$ python3 -q
>>> import numpy as np
>>> np.set_printoptions(suppress=True, linewidth=100)
>>> rd = lambda a: np.round(a, 2) + 0
>>> data = np.array([[1.0, 0.2, 0.04], [0.2, 1.0, 0.2], [0.04, 0.2, 1.0]])
>>> vec = np.array([5, 3, 7])
>>> target = data @ vec
>>> print(rd(target))
[5.88 5.4  7.8 ]
>>> print(rd(np.linalg.solve(data.T, data[1])))
[0. 1. 0.]
>>> print(rd(np.linalg.solve(data, data[:, 0])))
[1. 0. 0.]
>>> print(rd(np.linalg.solve(data, -1 * target)))
[-5. -3. -7.]
>>> print(rd(np.linalg.solve(data, target + data[:, 2])))
[5. 3. 8.]
>>> A2 = np.linalg.inv(data)
>>> print(rd(data @ A2))
[[1. 0. 0.]
 [0. 1. 0.]
 [0. 0. 1.]]
>>> print(rd(np.linalg.slogdet(data)[0]))
1.0
>>> print(np.einsum("ii->", data))
3.0
>>> print(rd(np.linalg.det(data[::-1])))
-0.92
>>> print(rd(np.linalg.det(data.T)))
0.92
>>> print(rd(np.poly(data)))
[ 1.   -3.    2.92 -0.92]
>>> print(rd(np.einsum("ij,ji->", data, data)))
3.16
>>> print(rd(np.linalg.eigvals(data)))
[1.3  0.96 0.74]
>>> print(np.kron(np.eye(2, dtype=int), data))
[[1.   0.2  0.04 0.   0.   0.  ]
 [0.2  1.   0.2  0.   0.   0.  ]
 [0.04 0.2  1.   0.   0.   0.  ]
 [0.   0.   0.   1.   0.2  0.04]
 [0.   0.   0.   0.2  1.   0.2 ]
 [0.   0.   0.   0.04 0.2  1.  ]]
>>> Lm = np.linalg.cholesky(data)
>>> print(rd(np.prod(np.diag(Lm)) ** 2), rd(np.linalg.det(data)))
0.92 0.92
>>> print(rd(Lm))
[[1.   0.   0.  ]
 [0.2  0.98 0.  ]
 [0.04 0.2  0.98]]
>>> print(data / np.sqrt(np.outer(np.diag(data), np.diag(data))))
[[1.   0.2  0.04]
 [0.2  1.   0.2 ]
 [0.04 0.2  1.  ]]
>>> print(np.linalg.eigvalsh(data).min() > 0)
True
>>> print(np.diag(Lm) ** 2)
[1.   0.96 0.96]
>>> print(rd(Lm @ Lm.T))
[[1.   0.2  0.04]
 [0.2  1.   0.2 ]
 [0.04 0.2  1.  ]]
>>> u = np.array([6, -4, 5, -7]) + 0.5
>>> K = np.outer(u, u) / (u @ u)
>>> print(rd(K))
[[ 0.33 -0.18  0.28 -0.33]
 [-0.18  0.1  -0.15  0.18]
 [ 0.28 -0.15  0.24 -0.28]
 [-0.33  0.18 -0.28  0.33]]
>>> w, V = np.linalg.eigh(K)
>>> vec = np.array([0, 2, 0, 2])
>>> print((np.sign(V[:, -1].round(6)) == np.sign(V[0, -1].round(6))).astype(int))
[1 0 1 0]
>>> print(rd(V * np.maximum(w, 0) @ V.T))
[[ 0.33 -0.18  0.28 -0.33]
 [-0.18  0.1  -0.15  0.18]
 [ 0.28 -0.15  0.24 -0.28]
 [-0.33  0.18 -0.28  0.33]]
>>> print(rd(vec @ K @ vec))
3.15
>>> blk = np.stack([K, 3 * K, K[::-1]])
>>> print(rd(np.linalg.det(blk)))
[0. 0. 0.]
>>> print(rd(np.einsum("bij,cij->bc", blk, blk)))
[[ 1.    3.   -0.97]
 [ 3.    9.   -2.91]
 [-0.97 -2.91  1.  ]]
>>> print(rd(np.linalg.norm(blk, axis=(1, 2))))
[1. 3. 1.]
>>> print(blk.shape)
(3, 4, 4)
>>> print(rd(blk.sum(axis=0)))
[[ 1.   -0.54  0.84 -1.  ]
 [-0.44  0.23 -0.37  0.44]
 [ 0.95 -0.51  0.8  -0.95]
 [-1.    0.54 -0.84  1.  ]]
>>> E = np.load("mat.npy")
>>> print(E)
[[-1 -6  2  1  0 -1]
 [ 2  0  0 -1 -2  1]
 [ 2  3 -1 -2 -2  2]
 [-1 -6  2  2 -2 -2]
 [ 0  6 -2  1  1 -1]
 [-1  0  0  2  2 -2]
 [ 1 -6  2  2 -1  1]]
>>> left, sig, Vt = np.linalg.svd(E)
>>> print(rd(sig))
[13.44  6.47  2.63  2.23  0.74  0.  ]
>>> print(np.argmax(sig[:-1] / (sig[1:] + 1e-6)) + 1)
5
>>> A2 = left[:, :5] @ np.diag(sig[:5]) @ Vt[:5]
>>> print(rd(np.abs(E - A2).max()))
0.0
>>> print(rd(np.linalg.norm(E - A2) / np.linalg.norm(E)))
0.0
>>> print(rd(A2))
[[-1. -6.  2.  1.  0. -1.]
 [ 2.  0.  0. -1. -2.  1.]
 [ 2.  3. -1. -2. -2.  2.]
 [-1. -6.  2.  2. -2. -2.]
 [ 0.  6. -2.  1.  1. -1.]
 [-1.  0.  0.  2.  2. -2.]
 [ 1. -6.  2.  2. -1.  1.]]
>>> print(rd(np.linalg.norm(E - A2, 2)), rd(sig[5]))
0.0 0.0
>>> print(E.ravel(order="F"))
[-1  2  2 -1  0 -1  1 -6  0  3 -6  6  0 -6  2  0 -1  2 -2  0  2  1 -1 -2  2  1  2  2  0 -2 -2 -2  1
  2 -1 -1  1  2 -2 -1 -2  1]
>>> print(E.reshape(2, -1))
[[-1 -6  2  1  0 -1  2  0  0 -1 -2  1  2  3 -1 -2 -2  2 -1 -6  2]
 [ 2 -2 -2  0  6 -2  1  1 -1 -1  0  0  2  2 -2  1 -6  2  2 -1  1]]
>>> blk = E.reshape(7, 2, -1)
>>> print(np.swapaxes(blk, 1, 2)[1])
[[ 2 -1]
 [ 0 -2]
 [ 0  1]]
>>> print(blk.shape)
(7, 2, 3)
>>> print(np.einsum("ihd,jhd->hij", blk, blk).shape)
(2, 7, 7)
>>> def softmax(z):
...     e = np.exp(z - z.max(axis=-1, keepdims=True))
...     return e / e.sum(axis=-1, keepdims=True)
... 
>>> print(rd(softmax(10 * E[4])))
[0. 1. 0. 0. 0. 0.]
>>> print(rd(softmax(E[4])))
[0.   0.98 0.   0.01 0.01 0.  ]
>>> print(rd(softmax(E).sum(axis=1)))
[1. 1. 1. 1. 1. 1. 1.]
>>> S = E @ E.T / np.sqrt(6)
>>> print(softmax(S).round(6).argmax(axis=1))
[3 2 2 3 4 5 6]
>>> W0 = np.load("x.npy")
>>> print(W0)
[[-1.31  0.58 -0.02 -1.54]
 [-1.3   0.6   0.   -1.5 ]
 [-0.8   0.4   0.    1.4 ]]
>>> print(np.linalg.matrix_rank(W0, rtol=0.1))
2
>>> print(np.argsort(-np.linalg.norm(W0, axis=0).round(6), kind="stable")[:3])
[3 0 1]
>>> print([round(float(x), 2) for x in np.linalg.svd(W0, compute_uv=False)[:3]])
[2.99, 1.59, 0.02]
>>> A2 = np.array([[7, 0, 1], [5, 6, 8]])
>>> basis = np.kron(A2, W0)
>>> print(rd(np.linalg.norm(basis, 2)), rd(np.linalg.norm(A2, 2) * np.linalg.norm(W0, 2)))
35.98 35.98
>>> print(np.linalg.matrix_rank(basis))
6
>>> print(basis.shape)
(6, 12)
>>> A2 = W0 / np.linalg.norm(W0, axis=1, keepdims=True)
>>> gram = A2 @ A2.T
>>> print(np.argwhere(np.triu(np.abs(gram) > 0.95, 1)))
[[0 1]]
>>> print(rd(np.linalg.norm(A2, axis=1)))
[1. 1. 1.]
>>> print((np.abs(gram) > 0.9).astype(int))
[[1 1 0]
 [1 1 0]
 [0 0 1]]
>>> print(rd(gram[1]))
[ 1.    1.   -0.24]
>>> print((gram - 2 * np.eye(3)).round(6).argmax(axis=1))
[1 0 1]
>>> X = np.array([[0, 2, 2], [2, 0, 2], [2, 2, 0]])
>>> # equal to its transpose
>>> print(np.linalg.matrix_power(X, 3))
[[16 24 24]
 [24 16 24]
 [24 24 16]]
>>> print(rd(np.abs(np.linalg.eigvals(X)).max()))
4.0
>>> print(np.allclose(X @ X.T, X.T @ X))
True
>>> print((X + X.T) / 2)
[[0. 2. 2.]
 [2. 0. 2.]
 [2. 2. 0.]]
>>> m1 = np.load("arr.npy")
>>> print(rd(m1))
[[-0.24 -0.26  0.23 -0.17 -0.84  0.16  0.25]
 [-0.63 -0.15  0.33 -0.14  0.12 -0.18 -0.64]
 [ 0.05  0.63 -0.25 -0.37 -0.24  0.42 -0.4 ]
 [-0.14 -0.51 -0.21 -0.22  0.34  0.71  0.07]
 [ 0.48 -0.4  -0.18 -0.61 -0.08 -0.37 -0.25]
 [-0.53  0.07 -0.7  -0.17 -0.01 -0.34  0.28]
 [ 0.1  -0.29 -0.46  0.61 -0.32  0.05 -0.47]]
>>> print(rd(np.linalg.svd(m1, compute_uv=False)))
[1. 1. 1. 1. 1. 1. 1.]
>>> vec = np.array([0, 2, 6, 3, 1, 9, 7])
>>> target = m1 @ vec
>>> print(rd(target))
[ 2.66 -4.72 -0.58  4.27 -8.84 -5.72 -4.61]
>>> print(rd(np.linalg.solve(m1, m1[:, 3])))
[0. 0. 0. 1. 0. 0. 0.]
>>> print(rd(np.linalg.solve(m1, target + m1[:, 2])))
[0. 2. 7. 3. 1. 9. 7.]
